% ipython --no-banner

In [1]: import numpy as np

In [2]: np.set_printoptions(suppress=True, linewidth=100)

In [3]: tidy = lambda a: np.round(a, 2) + 0

In [4]: f = np.array([2, 0, 2, 2, 1, 1, 1]) + 0.5

In [5]: K = np.outer(f, f) / (f @ f)

In [6]: tidy(K)
Out[6]: 
array([[0.24, 0.05, 0.24, 0.24, 0.15, 0.15, 0.15],
       [0.05, 0.01, 0.05, 0.05, 0.03, 0.03, 0.03],
       [0.24, 0.05, 0.24, 0.24, 0.15, 0.15, 0.15],
       [0.24, 0.05, 0.24, 0.24, 0.15, 0.15, 0.15],
       [0.15, 0.03, 0.15, 0.15, 0.09, 0.09, 0.09],
       [0.15, 0.03, 0.15, 0.15, 0.09, 0.09, 0.09],
       [0.15, 0.03, 0.15, 0.15, 0.09, 0.09, 0.09]])

In [7]: tidy(np.sort(np.abs(np.linalg.eigvals(K))))
Out[7]: array([0., 0., 0., 0., 0., 0., 1.])

In [8]: tidy(np.trace(K))
Out[8]: np.float64(1.0)

In [9]: np.allclose(K, K.T)
Out[9]: True

In [10]: tidy(K @ K)
Out[10]: 
array([[0.24, 0.05, 0.24, 0.24, 0.15, 0.15, 0.15],
       [0.05, 0.01, 0.05, 0.05, 0.03, 0.03, 0.03],
       [0.24, 0.05, 0.24, 0.24, 0.15, 0.15, 0.15],
       [0.24, 0.05, 0.24, 0.24, 0.15, 0.15, 0.15],
       [0.15, 0.03, 0.15, 0.15, 0.09, 0.09, 0.09],
       [0.15, 0.03, 0.15, 0.15, 0.09, 0.09, 0.09],
       [0.15, 0.03, 0.15, 0.15, 0.09, 0.09, 0.09]])

In [11]: tidy(np.linalg.det(K))
Out[11]: np.float64(0.0)

In [12]: tidy(np.abs(np.linalg.eigvals(K)).max())
Out[12]: np.float64(1.0)

In [13]: np.allclose(K @ K.T, K.T @ K)
Out[13]: True

In [14]: tidy(np.linalg.matrix_power(K, 3))
Out[14]: 
array([[0.24, 0.05, 0.24, 0.24, 0.15, 0.15, 0.15],
       [0.05, 0.01, 0.05, 0.05, 0.03, 0.03, 0.03],
       [0.24, 0.05, 0.24, 0.24, 0.15, 0.15, 0.15],
       [0.24, 0.05, 0.24, 0.24, 0.15, 0.15, 0.15],
       [0.15, 0.03, 0.15, 0.15, 0.09, 0.09, 0.09],
       [0.15, 0.03, 0.15, 0.15, 0.09, 0.09, 0.09],
       [0.15, 0.03, 0.15, 0.15, 0.09, 0.09, 0.09]])

In [15]: arr = np.cumsum(np.array([[-3, 0, 0, -1, 1],
    ...:     [1, -1, -3, 2, -3],
    ...:     [1, 2, 2, -3, 3],
    ...:     [-1, -1, 0, -2, -2],
    ...:     [2, 3, 0, 2, 2],
    ...:     [0, 3, 1, -3, 1],
    ...:     [0, -1, -1, -2, 3],
    ...:     [0, 2, 0, 3, 2],
    ...:     [-1, 2, 2, 0, -2],
    ...:     [1, -2, -1, -2, 0],
    ...:     [1, -2, -3, -3, 1],
    ...:     [2, -2, -1, 1, 3],
    ...:     [2, 2, -2, -1, 2],
    ...:     [2, -1, 1, 0, 1],
    ...:     [-3, -1, -3, -1, 1]]), axis=0)

In [16]: arr
Out[16]: 
array([[ -3,   0,   0,  -1,   1],
       [ -2,  -1,  -3,   1,  -2],
       [ -1,   1,  -1,  -2,   1],
       [ -2,   0,  -1,  -4,  -1],
       [  0,   3,  -1,  -2,   1],
       [  0,   6,   0,  -5,   2],
       [  0,   5,  -1,  -7,   5],
       [  0,   7,  -1,  -4,   7],
       [ -1,   9,   1,  -4,   5],
       [  0,   7,   0,  -6,   5],
       [  1,   5,  -3,  -9,   6],
       [  3,   3,  -4,  -8,   9],
       [  5,   5,  -6,  -9,  11],
       [  7,   4,  -5,  -9,  12],
       [  4,   3,  -8, -10,  13]])

In [17]: hat = arr @ np.linalg.solve(arr.T @ arr, arr.T)

In [18]: np.linalg.matrix_rank(np.eye(15) - hat)
Out[18]: np.int64(10)

In [19]: np.allclose(hat @ hat, hat)
Out[19]: True

In [20]: Xs = arr - arr.mean(axis=0)

In [21]: vecs = np.linalg.svd(Xs)[2][:1]

In [22]: B = Xs - Xs @ vecs.T @ vecs

In [23]: tidy((Xs @ vecs.T).std(axis=0))
Out[23]: array([6.37])

In [24]: B = np.c_[arr[:, :1] @ np.array([[-1]]), np.array([2, -1, -2, 0, -1, 2, -2, -2, -2, -1, -1, 0, 0, 1, 2])]

In [25]: B
Out[25]: 
array([[ 3,  2],
       [ 2, -1],
       [ 1, -2],
       [ 2,  0],
       [ 0, -1],
       [ 0,  2],
       [ 0, -2],
       [ 0, -2],
       [ 1, -2],
       [ 0, -1],
       [-1, -1],
       [-3,  0],
       [-5,  0],
       [-7,  1],
       [-4,  2]])

In [26]: np.linalg.matrix_rank(B)
Out[26]: np.int64(2)

In [27]: np.linalg.matrix_rank(np.c_[arr, B])
Out[27]: np.int64(6)

In [28]: tidy(np.linalg.norm(B - arr @ np.linalg.lstsq(arr, B)[0], axis=0))
Out[28]: array([0. , 4.8])

In [29]: F = np.diag(np.array([2, 3, 2, 2, 1]))

In [30]: F
Out[30]: 
array([[2, 0, 0, 0, 0],
       [0, 3, 0, 0, 0],
       [0, 0, 2, 0, 0],
       [0, 0, 0, 2, 0],
       [0, 0, 0, 0, 1]])

In [31]: # triangular: eigenvalues sit on the diagonal

In [32]: (F + F.T) / 2
Out[32]: 
array([[2., 0., 0., 0., 0.],
       [0., 3., 0., 0., 0.],
       [0., 0., 2., 0., 0.],
       [0., 0., 0., 2., 0.],
       [0., 0., 0., 0., 1.]])

In [33]: np.trace(F)
Out[33]: np.int64(10)

In [34]: np.allclose(F, F.T)
Out[34]: True

In [35]: tidy(np.sort(np.abs(np.linalg.eigvals(F))))
Out[35]: array([1., 2., 2., 2., 3.])

In [36]: tidy(np.linalg.det(F))
Out[36]: np.float64(24.0)

In [37]: F @ F
Out[37]: 
array([[4, 0, 0, 0, 0],
       [0, 9, 0, 0, 0],
       [0, 0, 4, 0, 0],
       [0, 0, 0, 4, 0],
       [0, 0, 0, 0, 1]])

In [38]: np.linalg.matrix_rank(F - F[0, 0] * np.eye(5))
Out[38]: np.int64(2)

In [39]: F @ F
Out[39]: 
array([[4, 0, 0, 0, 0],
       [0, 9, 0, 0, 0],
       [0, 0, 4, 0, 0],
       [0, 0, 0, 4, 0],
       [0, 0, 0, 0, 1]])

In [40]: hat = np.triu(np.array([[-1, -1, -3, -2, 1],
    ...:     [2, 0, -3, -2, 2],
    ...:     [-1, 2, -1, -3, 0],
    ...:     [2, -3, 0, 2, -1],
    ...:     [-2, 0, 3, -3, 0]]), 1) + np.eye(5)

In [41]: B = hat @ F @ np.linalg.inv(hat)

In [42]: np.trace(B), np.trace(F)
Out[42]: (np.float64(10.0), np.int64(10))

In [43]: B
Out[43]: 
array([[  2.,  -1.,  -3., -11., -10.],
       [  0.,   3.,   3.,  11.,   7.],
       [  0.,   0.,   2.,   0.,   0.],
       [  0.,   0.,   0.,   2.,   1.],
       [  0.,   0.,   0.,   0.,   1.]])

In [44]: Q, _ = np.linalg.qr(np.array([[-0.8, 0.3], [-1.2, -0.3], [0.2, -1.3], [0.5, -0.8], [0.1, 1.2]]))

In [45]: data = Q @ Q.T

In [46]: tidy(data)
Out[46]: 
array([[ 0.28,  0.38, -0.12, -0.2 ,  0.02],
       [ 0.38,  0.67,  0.07, -0.16, -0.21],
       [-0.12,  0.07,  0.43,  0.27, -0.39],
       [-0.2 , -0.16,  0.27,  0.24, -0.2 ],
       [ 0.02, -0.21, -0.39, -0.2 ,  0.39]])

In [47]: # applying it twice changes nothing

In [48]: rk = np.linalg.matrix_rank(data)

In [49]: rk
Out[49]: np.int64(2)

In [50]: null = np.linalg.svd(data)[2][rk:].T

In [51]: [int(np.linalg.matrix_rank(np.delete(data, i, axis=0))) for i in range(5)]
Out[51]: [2, 2, 2, 2, 2]

In [52]: tidy(null @ null.T)
Out[52]: 
array([[ 0.72, -0.38,  0.12,  0.2 , -0.02],
       [-0.38,  0.33, -0.07,  0.16,  0.21],
       [ 0.12, -0.07,  0.57, -0.27,  0.39],
       [ 0.2 ,  0.16, -0.27,  0.76,  0.2 ],
       [-0.02,  0.21,  0.39,  0.2 ,  0.61]])

In [53]: [int(np.linalg.matrix_rank(data[:, :j + 1])) for j in range(5)]
Out[53]: [1, 2, 2, 2, 2]

In [54]: null.shape
Out[54]: (5, 3)

In [55]: tidy(np.trace(np.linalg.pinv(data) @ data))
Out[55]: np.float64(2.0)

In [56]: np.linalg.lstsq(data[:-1].T, data[-1])[2]
Out[56]: np.int32(2)

In [57]: np.unique(data.round(6), axis=0).shape
Out[57]: (5, 5)

In [58]: np.abs(np.diag(np.linalg.qr(data)[1])) > 1e-9
Out[58]: array([ True,  True, False, False, False])

In [59]: tidy(data @ np.linalg.pinv(data) @ data)
Out[59]: 
array([[ 0.28,  0.38, -0.12, -0.2 ,  0.02],
       [ 0.38,  0.67,  0.07, -0.16, -0.21],
       [-0.12,  0.07,  0.43,  0.27, -0.39],
       [-0.2 , -0.16,  0.27,  0.24, -0.2 ],
       [ 0.02, -0.21, -0.39, -0.2 ,  0.39]])

In [60]: np.linalg.cond(data) > 100
Out[60]: np.True_

In [61]: W0 = np.loadtxt("sample8.csv", delimiter=",")

In [62]: tidy(W0)
Out[62]: 
array([[-1.75,  9.74,  1.43],
       [ 8.92,  4.35,  1.2 ],
       [-8.88, -4.43, -1.21],
       [-6.07,  7.9 ,  0.89],
       [ 9.73,  2.14,  0.9 ],
       [ 9.86,  1.46,  0.8 ],
       [ 9.96,  0.65,  0.67],
       [-5.92, -7.9 , -1.59],
       [ 1.47, -9.78, -1.46],
       [ 7.01, -7.09, -0.71],
       [-9.84, -1.56, -0.81],
       [-9.4 , -3.24, -1.05],
       [ 0.15, -9.88, -1.55],
       [ 6.55,  7.39,  1.54],
       [ 3.24, -9.37, -1.29],
       [ 9.54, -3.01,  0.07],
       [ 9.97,  0.45,  0.64],
       [-9.62,  2.73, -0.12],
       [ 4.03,  9.  ,  1.65],
       [ 5.04, -8.57, -1.06]])

In [63]: G = np.cov(W0, rowvar=False)

In [64]: np.argwhere(np.triu(np.abs(np.corrcoef(W0.T)) > 0.8, 1))
Out[64]: array([[1, 2]])

In [65]: np.argsort(-W0.std(axis=0).round(6), kind="stable")
Out[65]: array([0, 1, 2])

In [66]: tidy(np.corrcoef(W0[:, 1], W0[:, 2])[0, 1])
Out[66]: np.float64(0.93)

In [67]: tidy(G)
Out[67]: 
array([[56.9 ,  3.95,  3.89],
       [ 3.95, 43.04,  7.01],
       [ 3.89,  7.01,  1.33]])
